$ ipython --no-banner

In [1]: import numpy as np

In [2]: from numpy import linalg as LA

In [3]: np.set_printoptions(precision=3, suppress=True, linewidth=100, floatmode="fixed")

In [4]: rng = np.random.default_rng(65)

In [5]: lab = rng.integers(0, 2, 4)

In [6]: F = np.triu((lab[:, None] == lab) & (rng.random((4, 4)) < 0.8), 1).astype(int)

In [7]: F += F.T

In [8]: print(F)
[[0 1 0 0]
 [1 0 0 0]
 [0 0 0 1]
 [0 0 1 0]]

In [9]: print(np.argwhere(np.triu(F)))
[[0 1]
 [2 3]]

In [10]: print(np.trace(F @ F @ F) // 6)
0

In [11]: Lm = np.diag(F.sum(axis=1)) - F

In [12]: print(round(LA.det(Lm[1:, 1:])))
0

In [13]: print(LA.eigvalsh(Lm))
[0.000 0.000 2.000 2.000]

In [14]: T = np.stack([F, -2 * F, F[::-1]])

In [15]: print(LA.det(T))
[ 1.000 16.000  1.000]

In [16]: print((T @ F.T).shape)
(3, 4, 4)

In [17]: F[:, 4]
IndexError: index 4 is out of bounds for axis 1 with size 4


In [18]: print(F.sum(axis=1))
[1 1 1 1]

In [19]: print(F.sum(axis=0))
[1 1 1 1]

In [20]: print(np.round(LA.norm(F), 3))
2.0

In [21]: print(np.unravel_index(np.abs(F).argmax(), F.shape))
(np.int64(0), np.int64(1))

In [22]: print(np.diff(F, axis=0))
[[ 1 -1  0  0]
 [-1  0  0  1]
 [ 0  0  1 -1]]

In [23]: print(F - F[0])
[[ 0  0  0  0]
 [ 1 -1  0  0]
 [ 0 -1  0  1]
 [ 0 -1  1  0]]

In [24]: print(np.abs(F).max())
1

In [25]: print(F.mean(axis=0))
[0.250 0.250 0.250 0.250]

In [26]: print(LA.svd(F, compute_uv=False))
[1.000 1.000 1.000 1.000]

In [27]: print(F @ F)
[[1 0 0 0]
 [0 1 0 0]
 [0 0 1 0]
 [0 0 0 1]]

In [28]: K = np.load("mat.npy")

In [29]: print(K)
[[-4.641 -1.421  1.203]
 [ 1.178 -2.586  4.114]
 [ 4.229 -1.067  2.446]
 [ 0.521  2.806 -4.105]
 [-4.725  0.423 -1.580]
 [-2.527 -2.621  3.426]
 [ 4.299 -0.995  2.352]
 [-0.268  2.745 -4.171]
 [ 2.962 -1.953  3.523]
 [-4.732  0.410 -1.561]
 [-1.537  2.496 -4.051]]

In [30]: Uu, s, VT = LA.svd(K)

In [31]: vecs = VT[:(s > 1e-8).sum()]

In [32]: vec = K[2] + 3 * K[5] + rng.integers(2) * np.eye(3)[1]

In [33]: print(vec)
[-3.354 -8.930 12.725]

In [34]: print(np.allclose(vecs.T @ vecs @ vec, vec))
True

In [35]: print(np.diag(vecs.T @ vecs))
[0.988 0.316 0.696]

In [36]: vec = np.array([8, 1, 2, 0])

In [37]: print(4 - LA.matrix_rank(F - np.eye(4), tol=1e-8))
2

In [38]: print(round(LA.norm(vec), 3), np.round(LA.norm(F @ vec), 3))
8.307 8.307

In [39]: print(LA.inv(F))
[[0.000 1.000 0.000 0.000]
 [1.000 0.000 0.000 0.000]
 [0.000 0.000 0.000 1.000]
 [0.000 0.000 1.000 0.000]]

In [40]: data = np.loadtxt("w.csv", delimiter=",")

In [41]: print(data)
[[1.000 0.200 0.040 0.008 0.002]
 [0.200 1.000 0.200 0.040 0.008]
 [0.040 0.200 1.000 0.200 0.040]
 [0.008 0.040 0.200 1.000 0.200]
 [0.002 0.008 0.040 0.200 1.000]]

In [42]: print(round(LA.norm(data[3], 1), 3), round(LA.norm(data[3], np.inf), 3))
1.448 1.0

In [43]: print(LA.norm(data, axis=1).argmax())
2

In [44]: print(round(LA.norm(data[3] - data[0]), 3))
1.435

In [45]: print(round(float(LA.norm(data, 1)), 3), np.round(LA.norm(data, np.inf), 3))
1.48 1.48

In [46]: other = data / np.sqrt((data ** 2).mean(axis=1, keepdims=True))

In [47]: print(other[3])
[0.017 0.086 0.430 2.150 0.430]

In [48]: print(LA.matrix_rank(data - data.mean(axis=1, keepdims=True)))
4

In [49]: print(data - data.mean(axis=1, keepdims=True))
[[ 0.750 -0.050 -0.210 -0.242 -0.248]
 [-0.090  0.710 -0.090 -0.250 -0.282]
 [-0.256 -0.096  0.704 -0.096 -0.256]
 [-0.282 -0.250 -0.090  0.710 -0.090]
 [-0.248 -0.242 -0.210 -0.050  0.750]]

In [50]: mat = np.load("data.npy")

In [51]: print(mat)
[[ 5  6  7]
 [ 8  9 10]
 [11 12 13]]

In [52]: r = LA.matrix_rank(mat)

In [53]: print(r)
2

In [54]: N = LA.svd(mat)[2][r:].T

In [55]: print([int(LA.matrix_rank(mat[:, :j + 1])) for j in range(3)])
[1, 2, 2]

In [56]: print(N @ N.T)
[[ 0.167 -0.333  0.167]
 [-0.333  0.667 -0.333]
 [ 0.167 -0.333  0.167]]

In [57]: print(N[:, 0] / N[np.abs(N[:, 0]).round(6).argmax(), 0])
[-0.500  1.000 -0.500]

In [58]: print([int(LA.matrix_rank(np.delete(mat, i, axis=0))) for i in range(3)])
[2, 2, 2]

In [59]: print(np.allclose(mat, mat.T))
False

In [60]: print((mat - mat.T) / 2)
[[ 0.000 -1.000 -2.000]
 [ 1.000  0.000 -1.000]
 [ 2.000  1.000  0.000]]

In [61]: print(np.round(np.sort(np.abs(LA.eigvals(mat))), 3) + 0)
[ 0.000  0.651 27.651]

In [62]: print((mat + mat.T) / 2)
[[ 5.000  7.000  9.000]
 [ 7.000  9.000 11.000]
 [ 9.000 11.000 13.000]]

In [63]: print(LA.lstsq(mat[:-1].T, mat[-1])[2])
2
